$ ipython --no-banner

In [1]: import numpy as np

In [2]: import numpy.linalg as la

In [3]: np.set_printoptions(precision=1, suppress=True, linewidth=100, sign=" ")

In [4]: mat = np.loadtxt("out2.csv", delimiter=",")

In [5]: mat
Out[5]: 
array([[-0.4, -1.4, -0.4,  0.7,  1.1],
       [ 0. , -0.7,  0.6,  1.2, -1.4],
       [ 0.7,  0.3, -1.7,  0.5, -0.4],
       [-1. , -0.7, -0.7, -1.1, -0.9],
       [ 1.5, -1. ,  0.3, -0.8, -0.1]])

In [6]: blk = np.stack([mat, 2 * mat, mat[::-1]])

In [7]: np.einsum("bij,cij->bc", blk, blk)
Out[7]: 
array([[ 20.,  40.,   4.],
       [ 40.,  80.,   8.],
       [  4.,   8.,  20.]])

In [8]: la.det(blk)
Out[8]: array([   32.,  1024.,    32.])

In [9]: (blk @ mat.T).shape
Out[9]: (3, 5, 5)

In [10]: np.round(mat[:, 3] @ mat[:, 4], 1)
Out[10]: np.float64(0.0)

In [11]: la.svd(mat, compute_uv=False)
Out[11]: array([ 2.,  2.,  2.,  2.,  2.])

In [12]: np.round(mat @ mat.T, 1) + 0
Out[12]: 
array([[ 4.,  0.,  0.,  0.,  0.],
       [ 0.,  4.,  0.,  0.,  0.],
       [ 0.,  0.,  4.,  0.,  0.],
       [ 0.,  0.,  0.,  4.,  0.],
       [ 0.,  0.,  0.,  0.,  4.]])

In [13]: np.round(la.pinv(mat), 1) + 0
Out[13]: 
array([[-0.1,  0. ,  0.2, -0.3,  0.4],
       [-0.3, -0.2,  0.1, -0.2, -0.2],
       [-0.1,  0.1, -0.4, -0.2,  0.1],
       [ 0.2,  0.3,  0.1, -0.3, -0.2],
       [ 0.3, -0.3, -0.1, -0.2,  0. ]])

In [14]: q = mat.astype(float).copy()

In [15]: for j in range(5):
    ...:     q[:, j] -= q[:, :j] @ (q[:, :j].T @ q[:, j])
    ...:     q[:, j] /= la.norm(q[:, j])
    ...: 

In [16]: np.round(q.T @ mat, 1) + 0
Out[16]: 
array([[ 2.,  0.,  0.,  0.,  0.],
       [ 0.,  2.,  0.,  0.,  0.],
       [ 0.,  0.,  2.,  0.,  0.],
       [ 0.,  0.,  0.,  2.,  0.],
       [ 0.,  0.,  0.,  0.,  2.]])

In [17]: A2 = mat / la.norm(mat, axis=1, keepdims=True)

In [18]: gram = A2 @ A2.T

In [19]: (gram - 2 * np.eye(5)).round(6).argmax(axis=1)
Out[19]: array([ 1,  0,  0,  0,  0])

In [20]: la.norm(A2, axis=1)
Out[20]: array([ 1.,  1.,  1.,  1.,  1.])

In [21]: np.argwhere(np.triu(np.abs(gram) > 0.95, 1))
Out[21]: array([], shape=(0, 2), dtype=int64)

In [22]: A2 = np.array([[2, -3], [9, -3], [7, -1], [-4, -8], [6, -3]])

In [23]: np.einsum("ik,kj->ji", mat, A2)
Out[23]: 
array([[-12.5, -14.8, -12.3, -14.6,  -1.7],
       [ -3.2,  -3.9,  -4.6,  17.1,   5.2]])

In [24]: np.vstack([mat, A2.T]).shape
Out[24]: (7, 5)

In [25]: la.matrix_rank(mat @ A2)
Out[25]: np.int64(2)

In [26]: mat @ A2
Out[26]: 
array([[-12.5,  -3.2],
       [-14.8,  -3.9],
       [-12.3,  -4.6],
       [-14.6,  17.1],
       [ -1.7,   5.2]])

In [27]: A2.T @ mat.T
Out[27]: 
array([[-12.5, -14.8, -12.3, -14.6,  -1.7],
       [ -3.2,  -3.9,  -4.6,  17.1,   5.2]])

In [28]: np.einsum("ij,ij->i", mat, mat)
Out[28]: array([ 4.,  4.,  4.,  4.,  4.])

In [29]: feats = np.load("x.npy")

In [30]: feats
Out[30]: 
array([[ 0.9, -8.8,  1. ,  4.5],
       [ 2.5,  4.1,  8.8,  0.5],
       [-0.3,  9.1,  1.1, -4.1],
       [ 2.9,  0.4,  9.2,  2.5],
       [-1.8, -6.6, -7.2,  1.1],
       [ 2.6,  3.8,  8.9,  0.7],
       [-2.8, -2.4, -9.2, -1.5],
       [ 1.8, -7.6,  3.9,  4.8],
       [ 1.9, -7.5,  4.2,  4.8],
       [-0.2, -9. , -2.6,  3.6],
       [ 2.9,  0.3,  9.2,  2.5],
       [ 2.8, -3.6,  7.9,  4. ],
       [-2.2,  6.7, -5.2, -4.8],
       [ 2.9, -0.8,  9. ,  3. ],
       [ 2. ,  6. ,  7.7, -0.7],
       [ 2.7,  2.9,  9.1,  1.2]])

In [31]: Ac = feats - feats.mean(axis=0)

In [32]: Uu, sig, Vh = la.svd(Ac, full_matrices=False)

In [33]: (np.sign(Uu[:, 0]) == np.sign(Uu[0, 0])).astype(int)
Out[33]: array([ 1,  0,  0,  0,  1,  0,  1,  1,  1,  1,  0,  0,  1,  0,  0,  0])

In [34]: np.abs(Vh[0]).argmax()
Out[34]: np.int64(2)

In [35]: np.round(Vh[0] * np.sign(Vh[0, np.abs(Vh[0]).argmax()]), 1) + 0
Out[35]: array([ 0.2,  0.5,  0.8,  0. ])

In [36]: np.abs(Uu[:, 0]).argmax()
Out[36]: np.int64(4)
